>>> import numpy as np
>>> from numpy import linalg as LA
>>> np.set_printoptions(precision=2, suppress=True, linewidth=100, sign=" ")
>>> rnd = lambda a: np.round(a, 2) + 0
>>> X = np.load("a.npy")
>>> X
array([[-2, -1,  3,  2],
       [-3,  1, -3, -1],
       [ 4, -3,  9,  4]])
>>> np.argsort(-LA.norm(X, axis=0).round(6), kind="stable")[:3]
array([ 2,  0,  3])
>>> rnd(LA.norm(X, 2) / LA.norm(X))
np.float64(0.96)
>>> W0 = np.load("case1.npy")
>>> W0
array([[-2., -3., -3., -3.,  0., -3.,  0.,  0.],
       [-3., -2., -3., -3.,  0., -3.,  0.,  0.],
       [-3., -3., -2., -3.,  0., -3.,  0.,  0.],
       [-3., -3., -3., -2.,  0., -3.,  0.,  0.],
       [ 0.,  0.,  0.,  0., -2.,  0., -3., -3.],
       [-3., -3., -3., -3.,  0., -2.,  0.,  0.],
       [ 0.,  0.,  0.,  0., -3.,  0., -2., -3.],
       [ 0.,  0.,  0.,  0., -3.,  0., -3., -2.]])
>>> t = np.radians(135)
>>> R = np.eye(8)
>>> R[3, 3] = R[2, 2] = np.cos(t)
>>> R[3, 2], R[2, 3] = -np.sin(t), np.sin(t)
>>> rnd(R)
array([[ 1.  ,  0.  ,  0.  ,  0.  ,  0.  ,  0.  ,  0.  ,  0.  ],
       [ 0.  ,  1.  ,  0.  ,  0.  ,  0.  ,  0.  ,  0.  ,  0.  ],
       [ 0.  ,  0.  , -0.71,  0.71,  0.  ,  0.  ,  0.  ,  0.  ],
       [ 0.  ,  0.  , -0.71, -0.71,  0.  ,  0.  ,  0.  ,  0.  ],
       [ 0.  ,  0.  ,  0.  ,  0.  ,  1.  ,  0.  ,  0.  ,  0.  ],
       [ 0.  ,  0.  ,  0.  ,  0.  ,  0.  ,  1.  ,  0.  ,  0.  ],
       [ 0.  ,  0.  ,  0.  ,  0.  ,  0.  ,  0.  ,  1.  ,  0.  ],
       [ 0.  ,  0.  ,  0.  ,  0.  ,  0.  ,  0.  ,  0.  ,  1.  ]])
>>> M2 = W0 @ R.T
>>> np.allclose(W0 @ W0.T, M2 @ M2.T)
True
>>> np.allclose(LA.norm(W0, axis=1), LA.norm(M2, axis=1))
True
>>> Q, vecs = LA.qr(W0[:, :7])[0], LA.qr(W0[:, 7:])[0]
>>> s = LA.svd(Q.T @ vecs, compute_uv=False)
>>> rnd(s)
array([ 0.97])
>>> rnd(LA.norm(Q @ Q.T - vecs @ vecs.T, 2))
np.float64(1.0)
>>> (s > 0.9).sum()
np.int64(1)
>>> rnd(np.degrees(np.arccos(s.clip(0, 1))))
array([ 15.08])
>>> M2 = W0 / np.sqrt((W0 ** 2).mean(axis=1, keepdims=True))
>>> rnd(LA.norm(M2, axis=1))
array([ 2.83,  2.83,  2.83,  2.83,  2.83,  2.83,  2.83,  2.83])
>>> vals, vecs = LA.eigh(W0)
>>> vec = np.array([1, -2, -2, -3, -3, -1, -3, 1])
>>> rnd(vecs * np.abs(vals) @ vecs.T)
array([[ 3.6 ,  2.6 ,  2.6 ,  2.6 ,  0.  ,  2.6 ,  0.  ,  0.  ],
       [ 2.6 ,  3.6 ,  2.6 ,  2.6 ,  0.  ,  2.6 ,  0.  ,  0.  ],
       [ 2.6 ,  2.6 ,  3.6 ,  2.6 ,  0.  ,  2.6 ,  0.  ,  0.  ],
       [ 2.6 ,  2.6 ,  2.6 ,  3.6 ,  0.  ,  2.6 ,  0.  ,  0.  ],
       [ 0.  ,  0.  ,  0.  ,  0.  ,  3.33,  0.  ,  2.33,  2.33],
       [ 2.6 ,  2.6 ,  2.6 ,  2.6 ,  0.  ,  3.6 ,  0.  ,  0.  ],
       [ 0.  ,  0.  ,  0.  ,  0.  ,  2.33,  0.  ,  3.33,  2.33],
       [ 0.  ,  0.  ,  0.  ,  0.  ,  2.33,  0.  ,  2.33,  3.33]])
>>> rnd(LA.eigvalsh(W0[1:, 1:]))
array([-11.,  -8.,   1.,   1.,   1.,   1.,   1.])
>>> rnd(vec @ W0 @ vec / (vec @ vec)), vals[0], rnd(vals[-1])
(np.float64(-4.84), np.float64(-14.0), np.float64(1.0))
>>> vec @ W0 @ vec
np.float64(-184.0)
>>> np.abs(W0).sum(axis=1).max(), np.abs(vals).max()
(np.float64(14.0), np.float64(14.0))
>>> rnd(vecs * np.maximum(vals, 0) @ vecs.T)
array([[ 0.8 , -0.2 , -0.2 , -0.2 ,  0.  , -0.2 ,  0.  ,  0.  ],
       [-0.2 ,  0.8 , -0.2 , -0.2 ,  0.  , -0.2 ,  0.  ,  0.  ],
       [-0.2 , -0.2 ,  0.8 , -0.2 ,  0.  , -0.2 ,  0.  ,  0.  ],
       [-0.2 , -0.2 , -0.2 ,  0.8 ,  0.  , -0.2 ,  0.  ,  0.  ],
       [ 0.  ,  0.  ,  0.  ,  0.  ,  0.67,  0.  , -0.33, -0.33],
       [-0.2 , -0.2 , -0.2 , -0.2 ,  0.  ,  0.8 ,  0.  ,  0.  ],
       [ 0.  ,  0.  ,  0.  ,  0.  , -0.33,  0.  ,  0.67, -0.33],
       [ 0.  ,  0.  ,  0.  ,  0.  , -0.33,  0.  , -0.33,  0.67]])
>>> feats = np.load("w.npy")
>>> feats
array([[  2,   1,   1,  -8],
       [  1,  13, -12,   1],
       [  1, -12,  13,  -9],
       [ -8,   1,  -9,  34]])
>>> rank = LA.matrix_rank(feats)
>>> rank
np.int64(2)
>>> null = LA.svd(feats)[2][rank:].T
>>> null.shape
(4, 2)
>>> [int(LA.matrix_rank(feats[:, :j + 1])) for j in range(4)]
[1, 2, 2, 2]
>>> np.allclose(feats @ null, 0)
True
>>> rnd(feats @ null)
array([[ 0.,  0.],
       [ 0.,  0.],
       [ 0.,  0.],
       [ 0.,  0.]])
>>> M2 = feats / LA.norm(feats, axis=1, keepdims=True)
>>> cov = M2 @ M2.T
>>> rnd(np.degrees(np.arccos(np.clip(cov[1, 2], -1, 1))))
np.float64(155.12)
>>> rnd(cov)
array([[ 1.  , -0.03,  0.45, -0.98],
       [-0.03,  1.  , -0.91,  0.23],
       [ 0.45, -0.91,  1.  , -0.62],
       [-0.98,  0.23, -0.62,  1.  ]])
>>> np.argwhere(np.triu(np.abs(cov) > 0.95, 1))
array([[ 0,  3]])
>>> Uu, s, Vh = LA.svd(feats)
>>> np.argmax(s[:-1] / (s[1:] + 1e-6)) + 1
np.int64(2)
>>> M2 = Uu[:, :2] @ np.diag(s[:2]) @ Vh[:2]
>>> rnd(LA.norm(feats - M2) / LA.norm(feats))
np.float64(0.0)
>>> rnd(M2)
array([[  2.,   1.,   1.,  -8.],
       [  1.,  13., -12.,   1.],
       [  1., -12.,  13.,  -9.],
       [ -8.,   1.,  -9.,  34.]])
>>> rnd(np.abs(feats - M2).max())
np.float64(0.0)
>>> rnd(LA.norm(feats - M2, 2)), rnd(s[2])
(np.float64(0.0), np.float64(0.0))
>>> vals, vecs = LA.eigh(feats)
>>> np.unique(vals.round(6) + 0, return_counts=True)[1]
array([ 2,  1,  1])
>>> rnd(vals)
array([  0.  ,   0.  ,  22.06,  39.94])
>>> rnd(LA.eigvalsh(feats @ feats))
array([    0.  ,     0.  ,   486.46,  1595.54])
>>> rnd(vecs @ np.diag(vals) @ vecs.T)
array([[  2.,   1.,   1.,  -8.],
       [  1.,  13., -12.,   1.],
       [  1., -12.,  13.,  -9.],
       [ -8.,   1.,  -9.,  34.]])
>>> rnd(LA.eigvalsh(feats + 5 * np.eye(4)))
array([  5.  ,   5.  ,  27.06,  44.94])
>>> np.abs(vecs[:, -1]).round(6).argmax()
np.int64(3)
>>> Uu, s, Vh = LA.svd(feats)
>>> vecs = Vh[:(s > 1e-8).sum()]
>>> rng = np.random.default_rng(69)
>>> vec = feats[0] + 3 * feats[3] + rng.integers(2) * np.eye(4)[3]
>>> vec
array([-22.,   4., -26.,  94.])
>>> rnd(vecs.T @ vecs)
array([[ 0.06,  0.08, -0.01, -0.23],
       [ 0.08,  0.56, -0.48, -0.1 ],
       [-0.01, -0.48,  0.47, -0.13],
       [-0.23, -0.1 , -0.13,  0.91]])
>>> basis = 5 * np.array([[-1.4, 0.6, 0.8, 0.8, -0.5, -0.1, -0.1],
...     [-0.9, -0.8, -0.8, -0.7, -1.3, -0.9, -0.7],
...     [-0.4, 0.3, 0.0, -1.2, -0.4, -1.0, 0.2]])
>>> z = rng.integers(0, 3, 10)
>>> M = basis[z] + rng.normal(size=(10, 7))
>>> rnd(M)
array([[-3.52, -4.55, -4.08, -3.84, -5.96, -4.93, -2.79],
       [-1.29,  1.34, -0.4 , -4.89, -1.53, -3.31,  0.58],
       [-4.37, -4.46, -3.72, -2.9 , -6.65, -3.79, -2.73],
       [-1.51,  0.8 , -0.93, -5.85, -1.89, -4.53,  1.56],
       [-2.18,  2.12, -1.42, -7.11, -2.5 , -6.79,  3.16],
       [-3.69, -3.45, -4.05, -2.46, -6.97, -3.98, -3.22],
       [-1.32,  0.09, -1.22, -7.29, -3.63, -6.29,  0.05],
       [-2.15,  1.44,  0.82, -6.02, -1.53, -2.97, -0.46],
       [-3.92, -5.57, -3.82, -2.99, -6.42, -4.59, -4.76],
       [-1.76,  0.36,  0.1 , -6.32, -4.8 , -3.56,  1.68]])
>>> hat = M @ LA.solve(M.T @ M, M.T)
>>> rnd(np.diag(hat))
array([ 0.57,  0.38,  0.5 ,  0.44,  0.95,  0.9 ,  0.75,  0.86,  0.71,  0.94])
>>> np.allclose(hat @ hat, hat)
True
>>> m1 = np.loadtxt("m.csv", delimiter=",")
>>> rnd(m1)
array([[ 0.71,  0.  ,  0.  , -0.71,  0.  ],
       [ 0.  ,  1.  ,  0.  ,  0.  ,  0.  ],
       [ 0.  ,  0.  ,  1.  ,  0.  ,  0.  ],
       [ 0.71,  0.  ,  0.  ,  0.71,  0.  ],
       [ 0.  ,  0.  ,  0.  ,  0.  ,  1.  ]])
>>> hat = np.triu(np.array([[-5, -1, -3, -2, 1],
...     [-5, -1, -5, 3, 0],
...     [-1, -3, 5, -5, 5],
...     [0, 4, 0, -3, 0],
...     [-2, -1, 5, -1, 0]]), 1) + np.eye(5)
>>> M2 = hat @ m1 @ LA.inv(hat)
>>> rnd(hat @ m1 - m1 @ hat)
array([[-1.41, -0.29, -0.88,  0.  ,  0.29],
       [ 2.12,  0.  ,  0.  , -0.88,  0.  ],
       [-3.54,  0.  ,  0.  ,  1.46,  0.  ],
       [ 0.  ,  0.71,  2.12,  1.41, -0.71],
       [ 0.  ,  0.  ,  0.  ,  0.  ,  0.  ]])
>>> rnd(np.trace(M2)), rnd(np.trace(m1))
(np.float64(4.41), np.float64(4.41))
>>> rnd(LA.det(M2))
np.float64(1.0)
>>> LA.matrix_rank(M2)
np.int64(5)
>>> cov = m1.T @ m1
>>> (m1 @ m1.T).shape
(5, 5)
>>> np.diag(cov)
array([ 1.,  1.,  1.,  1.,  1.])
>>> np.trace(cov), (m1 ** 2).sum()
(np.float64(5.0), np.float64(5.0))
>>> rnd(LA.eigvalsh(cov)[::-1])
array([ 1.,  1.,  1.,  1.,  1.])
>>> rnd(LA.svd(m1, compute_uv=False) ** 2)
array([ 1.,  1.,  1.,  1.,  1.])
>>> LA.matrix_rank(cov)
np.int64(5)
>>> vec = np.array([2, 0, 3, 0, 2])
>>> target = m1 @ vec
>>> rnd(target)
array([ 1.41,  0.  ,  3.  ,  1.41,  2.  ])
>>> rnd(LA.solve(m1, -3 * target))
array([-6.,  0., -9.,  0., -6.])
>>> rnd(LA.solve(m1, target))
array([ 2.,  0.,  3.,  0.,  2.])
>>> rnd(LA.solve(m1.T, m1[0]))
array([ 1.,  0.,  0.,  0.,  0.])
>>> rnd(m1.T @ m1)
array([[ 1.,  0.,  0.,  0.,  0.],
       [ 0.,  1.,  0.,  0.,  0.],
       [ 0.,  0.,  1.,  0.,  0.],
       [ 0.,  0.,  0.,  1.,  0.],
       [ 0.,  0.,  0.,  0.,  1.]])
>>> rnd(LA.svd(m1, compute_uv=False))
array([ 1.,  1.,  1.,  1.,  1.])
>>> rnd(m1 @ m1.T)
array([[ 1.,  0.,  0.,  0.,  0.],
       [ 0.,  1.,  0.,  0.,  0.],
       [ 0.,  0.,  1.,  0.,  0.],
       [ 0.,  0.,  0.,  1.,  0.],
       [ 0.,  0.,  0.,  0.,  1.]])
>>> vec = np.array([0, 3, 2, 0, 2])
>>> 5 - LA.matrix_rank(m1 - np.eye(5), tol=1e-8)
np.int64(3)
>>> m1.T @ (m1 @ vec)
array([ 0.,  3.,  2.,  0.,  2.])
>>> arr = np.load("block16.npy")
>>> arr
array([[ -80.37,  158.37,   80.37, -139.83,  160.63],
       [ -80.69,  161.43,   79.01, -139.63,  158.31],
       [ -79.63,  159.39,   81.47, -140.69,  159.95],
       [ -80.29,  159.61,   79.19, -139.49,  159.93],
       [ -79.22,  161.63,   80.43, -140.37,  159.5 ],
       [ -80.88,  158.92,   78.79, -140.02,  158.86],
       [ -79.32,  159.42,   79.56, -140.34,  160.45],
       [ -80.6 ,  158.69,   78.88, -140.1 ,  160.35],
       [ -79.61,  159.8 ,   81.25, -139.65,  160.11],
       [ -80.33,  159.44,   79.9 , -140.  ,  161.3 ]])
>>> M2 = np.c_[arr[:, :3] @ np.array([[5, -4, 5], [-4, 0, -2], [-5, -3, -4]]), np.array([-2, -2, -2, 2, 2, 3, 1, 1, -1, 1])]
>>> rnd(M2)
array([[-1437.18,    80.37, -1040.07,    -2.  ],
       [-1444.22,    85.73, -1042.35,    -2.  ],
       [-1443.06,    74.11, -1042.81,    -2.  ],
       [-1435.84,    83.59, -1037.43,     2.  ],
       [-1444.77,    75.59, -1041.08,     2.  ],
       [-1434.03,    87.15, -1037.4 ,     3.  ],
       [-1432.08,    78.6 , -1033.68,     1.  ],
       [-1432.16,    85.76, -1035.9 ,     1.  ],
       [-1443.5 ,    74.69, -1042.65,    -1.  ],
       [-1438.91,    81.62, -1040.13,     1.  ]])
>>> LA.matrix_rank(np.c_[arr, M2])
np.int64(6)
>>> rnd(LA.norm(M2 - arr @ LA.lstsq(arr, M2)[0], axis=0))
array([ 0.  ,  0.  ,  0.  ,  4.22])
>>> J = np.array([[4, 2, 2, 2, 4],
...     [2, 2, 1, 3, 4],
...     [2, 1, 4, 4, 3],
...     [2, 3, 4, 6, 4],
...     [4, 4, 3, 4, 2]])
>>> J
array([[ 4,  2,  2,  2,  4],
       [ 2,  2,  1,  3,  4],
       [ 2,  1,  4,  4,  3],
       [ 2,  3,  4,  6,  4],
       [ 4,  4,  3,  4,  2]])
>>> vals, vecs = LA.eigh(J)
>>> np.unique(vals.round(6) + 0, return_counts=True)[1]
array([ 1,  1,  1,  1,  1])
>>> rnd(vecs.T @ vecs)
array([[ 1.,  0.,  0.,  0.,  0.],
       [ 0.,  1.,  0.,  0.,  0.],
       [ 0.,  0.,  1.,  0.,  0.],
       [ 0.,  0.,  0.,  1.,  0.],
       [ 0.,  0.,  0.,  0.,  1.]])
>>> rnd(vecs @ np.diag(vals) @ vecs.T)
array([[ 4.,  2.,  2.,  2.,  4.],
       [ 2.,  2.,  1.,  3.,  4.],
       [ 2.,  1.,  4.,  4.,  3.],
       [ 2.,  3.,  4.,  6.,  4.],
       [ 4.,  4.,  3.,  4.,  2.]])
>>> rnd(vals.sum()), np.trace(J)
(np.float64(18.0), np.int64(18))
>>> rnd(LA.svd(J, compute_uv=False))
array([ 15.61,   3.38,   2.71,   1.89,   0.16])
>>> np.abs(vecs[:, -1]).round(6).argmax()
np.int64(3)
>>> rnd(LA.eigvalsh(J @ J))
array([   0.03,    3.55,    7.36,   11.44,  243.62])
>>> rnd(LA.det(2 * J)), rnd(LA.det(J))
(np.float64(1408.0), np.float64(44.0))
>>> np.kron(np.eye(2, dtype=int), J)
array([[ 4,  2,  2,  2,  4,  0,  0,  0,  0,  0],
       [ 2,  2,  1,  3,  4,  0,  0,  0,  0,  0],
       [ 2,  1,  4,  4,  3,  0,  0,  0,  0,  0],
       [ 2,  3,  4,  6,  4,  0,  0,  0,  0,  0],
       [ 4,  4,  3,  4,  2,  0,  0,  0,  0,  0],
       [ 0,  0,  0,  0,  0,  4,  2,  2,  2,  4],
       [ 0,  0,  0,  0,  0,  2,  2,  1,  3,  4],
       [ 0,  0,  0,  0,  0,  2,  1,  4,  4,  3],
       [ 0,  0,  0,  0,  0,  2,  3,  4,  6,  4],
       [ 0,  0,  0,  0,  0,  4,  4,  3,  4,  2]])
>>> rnd(LA.det(J.T))
np.float64(44.0)
>>> rnd(LA.det(J[::-1]))
np.float64(44.0)
>>> np.einsum("ii->", J)
np.int64(18)
>>> rnd(LA.eigvals(J).sum().real)
np.float64(18.0)
>>> rnd(np.poly(J))
array([   1.,  -18.,   29.,  146., -247.,  -44.])
